In [1]: import numpy as np

In [2]: np.set_printoptions(precision=3, suppress=True, linewidth=160)

In [3]: def rnd(a):
   ...:     return np.round(a, 3) + 0
   ...: 

In [4]: M2 = np.array([[3, -1], [6, 5]])

In [5]: A = np.tril(M2)

In [6]: print(A)
[[3 0]
 [6 5]]

In [7]: # triangular

In [8]: M2 = A[0, 0] * A[1:] - np.outer(A[1:, 0], A[0])

In [9]: print(M2)
[[ 0 15]]

In [10]: print(np.linalg.matrix_rank(M2), np.linalg.matrix_rank(A))
1 2

In [11]: print(A[:, 0] / A[0, 0])
[1. 2.]

In [12]: E = np.array([[-9.0, -1.0, -1.0, -6.0],
    ...:     [14.0, 5.0, 0.0, 7.0],
    ...:     [6.0, 3.0, 2.0, 3.0],
    ...:     [14.0, 2.0, 2.0, 10.0]])

In [13]: print(E)
[[-9. -1. -1. -6.]
 [14.  5.  0.  7.]
 [ 6.  3.  2.  3.]
 [14.  2.  2. 10.]]

In [14]: rng = np.random.default_rng(2252)

In [15]: M2 = E + rng.integers(-2, 3, (4, 1)) @ rng.integers(-2, 3, (1, 4))

In [16]: print(M2)
[[-9. -1. -1. -6.]
 [15.  4.  0.  7.]
 [ 6.  3.  2.  3.]
 [16.  0.  2. 10.]]

In [17]: print(rnd(np.linalg.svd(M2 - E, compute_uv=False)))
[3.162 0.    0.    0.   ]

In [18]: print(np.linalg.matrix_rank(M2 - E, tol=1e-8))
1

In [19]: lab = rng.permutation(4)

In [20]: print(lab)
[2 3 0 1]

In [21]: M2 = E[lab][:, lab]

In [22]: print(np.diag(M2))
[ 2. 10. -9.  5.]

In [23]: print(rnd(np.sort(np.abs(np.linalg.eigvals(M2)))))
[2. 2. 3. 5.]

In [24]: print(E.reshape(-1, 2))
[[-9. -1.]
 [-1. -6.]
 [14.  5.]
 [ 0.  7.]
 [ 6.  3.]
 [ 2.  3.]
 [14.  2.]
 [ 2. 10.]]

In [25]: blk = E.reshape(4, 2, -1)

In [26]: print(np.einsum("ihd,jhd->hij", blk, blk).shape)
(2, 4, 4)

In [27]: print(blk.sum(axis=1))
[[-10.  -7.]
 [ 14.  12.]
 [  8.   6.]
 [ 16.  12.]]

In [28]: print(np.einsum("ihd,ihd->ih", blk, blk))
[[ 82.  37.]
 [221.  49.]
 [ 45.  13.]
 [200. 104.]]

In [29]: lab = rng.permutation(4)

In [30]: M2 = E[:, lab] * rng.choice([-1, 1], 4)

In [31]: print(M2)
[[ -9.   6.  -1.  -1.]
 [ 14.  -7.   5.   0.]
 [  6.  -3.   3.   2.]
 [ 14. -10.   2.   2.]]

In [32]: U, _, Vh = np.linalg.svd(E.T @ M2)

In [33]: print(rnd(np.linalg.lstsq(E, M2)[0]))
[[ 1.  0.  0.  0.]
 [ 0.  0.  1.  0.]
 [ 0.  0.  0.  1.]
 [ 0. -1.  0.  0.]]

In [34]: print(lab)
[0 3 1 2]

In [35]: J = np.loadtxt("test1.csv", delimiter=",")

In [36]: print(rnd(J))
[[ -8.164   4.124 -22.757 -12.243]
 [ -7.854   3.801 -21.235 -11.312]
 [ -7.853   3.801 -21.234 -11.311]
 [ -6.768   2.661 -16.051  -8.188]
 [ -2.579  -0.705  -1.823  -0.571]
 [ -2.524  -0.715  -1.744  -0.542]
 [  0.449   0.283   0.184   0.104]
 [  0.867   0.565   0.367   0.227]
 [  1.25    0.836   0.553   0.365]
 [  1.825   1.258   0.866   0.617]
 [  2.988   2.144   1.645   1.283]
 [  3.435   2.49    1.996   1.591]
 [  3.942   2.885   2.43    1.973]
 [ 13.166   9.734  14.887  12.825]
 [ 14.948  10.96   17.984  15.472]
 [ 18.355  13.227  24.315  20.845]
 [ 24.801  17.276  37.427  31.854]]

In [37]: M2 = J + rng.integers(-2, 3, (17, 3)) @ rng.integers(-2, 3, (3, 4))

In [38]: print(rnd(M2))
[[ -9.164   2.124 -20.757 -14.243]
 [ -5.854   5.801 -25.235 -11.312]
 [ -6.853   5.801 -25.234 -16.311]
 [ -7.768   1.661 -14.051  -8.188]
 [ -3.579  -6.705   2.177  -3.571]
 [ -4.524   2.285  -1.744  -4.542]
 [  2.449  -0.717  -1.816   1.104]
 [ -2.133   2.565   4.367   3.227]
 [ -2.75    3.836   4.553   0.365]
 [  3.825  -1.742   0.866   4.617]
 [  3.988   1.144  -0.355  -2.717]
 [  3.435   3.49   -0.004  -3.409]
 [  3.942  -5.115   6.43   -0.027]
 [ 12.166   7.734  18.887  17.825]
 [ 14.948   9.96   17.984  13.472]
 [ 20.355   7.227  24.315  18.845]
 [ 23.801  24.276  35.427  33.854]]

In [39]: print(rnd(M2 - J))
[[-1. -2.  2. -2.]
 [ 2.  2. -4.  0.]
 [ 1.  2. -4. -5.]
 [-1. -1.  2.  0.]
 [-1. -6.  4. -3.]
 [-2.  3.  0. -4.]
 [ 2. -1. -2.  1.]
 [-3.  2.  4.  3.]
 [-4.  3.  4.  0.]
 [ 2. -3.  0.  4.]
 [ 1. -1. -2. -4.]
 [ 0.  1. -2. -5.]
 [ 0. -8.  4. -2.]
 [-1. -2.  4.  5.]
 [ 0. -1.  0. -2.]
 [ 2. -6.  0. -2.]
 [-1.  7. -2.  2.]]
